% python3 -q
>>> import numpy as np
>>> np.set_printoptions(precision=3, suppress=True, linewidth=140)
>>> rnd = lambda a: np.round(a, 3) + 0
>>> B = np.array([[-3, 4], [1, 2]])
>>> Z = np.array([[3, 3, 3], [1, 2, 2], [3, 1, 2]])
>>> A = np.kron(B, Z)
>>> A
array([[-9, -9, -9, 12, 12, 12],
       [-3, -6, -6,  4,  8,  8],
       [-9, -3, -6, 12,  4,  8],
       [ 3,  3,  3,  6,  6,  6],
       [ 1,  2,  2,  2,  4,  4],
       [ 3,  1,  2,  6,  2,  4]])
>>> th = np.radians(90)
>>> Rm = np.eye(6)
>>> Rm[1, 1] = Rm[4, 4] = np.cos(th)
>>> Rm[1, 4], Rm[4, 1] = -np.sin(th), np.sin(th)
>>> rnd(Rm)
array([[ 1.,  0.,  0.,  0.,  0.,  0.],
       [ 0.,  0.,  0.,  0., -1.,  0.],
       [ 0.,  0.,  1.,  0.,  0.,  0.],
       [ 0.,  0.,  0.,  1.,  0.,  0.],
       [ 0.,  1.,  0.,  0.,  0.,  0.],
       [ 0.,  0.,  0.,  0.,  0.,  1.]])
>>> B = A @ Rm.T
>>> rnd(B)
array([[ -9., -12.,  -9.,  12.,  -9.,  12.],
       [ -3.,  -8.,  -6.,   4.,  -6.,   8.],
       [ -9.,  -4.,  -6.,  12.,  -3.,   8.],
       [  3.,  -6.,   3.,   6.,   3.,   6.],
       [  1.,  -4.,   2.,   2.,   2.,   4.],
       [  3.,  -2.,   2.,   6.,   1.,   4.]])
>>> q, Rm = np.linalg.qr(A)
>>> rnd(q @ Rm)
array([[-9., -9., -9., 12., 12., 12.],
       [-3., -6., -6.,  4.,  8.,  8.],
       [-9., -3., -6., 12.,  4.,  8.],
       [ 3.,  3.,  3.,  6.,  6.,  6.],
       [ 1.,  2.,  2.,  2.,  4.,  4.],
       [ 3.,  1.,  2.,  6.,  2.,  4.]])
>>> rnd(q.T @ q)
array([[1., 0., 0., 0., 0., 0.],
       [0., 1., 0., 0., 0., 0.],
       [0., 0., 1., 0., 0., 0.],
       [0., 0., 0., 1., 0., 0.],
       [0., 0., 0., 0., 1., 0.],
       [0., 0., 0., 0., 0., 1.]])
>>> print(rnd(Rm))
[[ 13.784  10.157  12.333 -13.784 -10.157 -12.333]
 [  0.      6.07    4.075   0.     -6.07   -4.075]
 [  0.      0.      1.134   0.      0.     -1.134]
 [  0.      0.      0.    -13.784 -10.157 -12.333]
 [  0.      0.      0.      0.     -6.07   -4.075]
 [  0.      0.      0.      0.      0.      1.134]]
>>> rnd(abs(Rm[0, 0])), rnd(np.linalg.norm(A[:, 0]))
(np.float64(13.784), np.float64(13.784))
>>> q, vecs = np.linalg.qr(A[:, :3])[0], np.linalg.qr(A[:, 3:])[0]
>>> s = np.linalg.svd(q.T @ vecs, compute_uv=False)
>>> rnd(np.degrees(np.arccos(s.clip(0, 1))))
array([45., 45., 45.])
>>> rnd(np.linalg.norm(q @ q.T - vecs @ vecs.T, 2))
np.float64(0.707)
>>> (s > 0.9).sum()
np.int64(0)
>>> def softmax(z):
...     e = np.exp(z - z.max(axis=-1, keepdims=True))
...     return e / e.sum(axis=-1, keepdims=True)
... 
>>> rnd(softmax(A).sum(axis=1))
array([1., 1., 1., 1., 1., 1.])
>>> rnd(softmax(A[1] + -3))
array([0.   , 0.   , 0.   , 0.009, 0.495, 0.495])
>>> S = A @ A.T / np.sqrt(6)
>>> rnd(softmax(S))
array([[1. , 0. , 0. , 0. , 0. , 0. ],
       [1. , 0. , 0. , 0. , 0. , 0. ],
       [1. , 0. , 0. , 0. , 0. , 0. ],
       [0.5, 0. , 0. , 0.5, 0. , 0. ],
       [0.5, 0. , 0. , 0.5, 0. , 0. ],
       [0.5, 0. , 0. , 0.5, 0. , 0. ]])
>>> print(rnd(softmax(S + np.triu(np.full(S.shape, -np.inf), 1))))
[[1.  0.  0.  0.  0.  0. ]
 [1.  0.  0.  0.  0.  0. ]
 [1.  0.  0.  0.  0.  0. ]
 [0.5 0.  0.  0.5 0.  0. ]
 [0.5 0.  0.  0.5 0.  0. ]
 [0.5 0.  0.  0.5 0.  0. ]]
>>> softmax(S).round(6).argmax(axis=1)
array([0, 0, 0, 0, 0, 0])
>>> u = np.array([5, 1, 4, 3, 5])
>>> data = np.array([np.roll(u, i) for i in range(5)])
>>> data
array([[5, 1, 4, 3, 5],
       [5, 5, 1, 4, 3],
       [3, 5, 5, 1, 4],
       [4, 3, 5, 5, 1],
       [1, 4, 3, 5, 5]])
>>> w1 = np.array([[3, 0, 0], [0, 2, 3], [3, 1, 0], [-2, 2, 1], [-3, -1, -1]])
>>> beta = np.array([-2, -2, -2])
>>> act = np.maximum(data @ w1 + beta, 0)
>>> (act > 0).astype(int)
array([[1, 1, 0],
       [0, 1, 1],
       [1, 1, 1],
       [1, 1, 1],
       [0, 1, 1]])
>>> (act > 0).mean(axis=0)
array([0.6, 1. , 0.8])
>>> Z = np.array([[1, 3], [0, 3], [3, 1]])
>>> act @ Z
array([[  4,  27],
       [ 42,  56],
       [ 38,  67],
       [ 45, 101],
       [ 30,  52]])
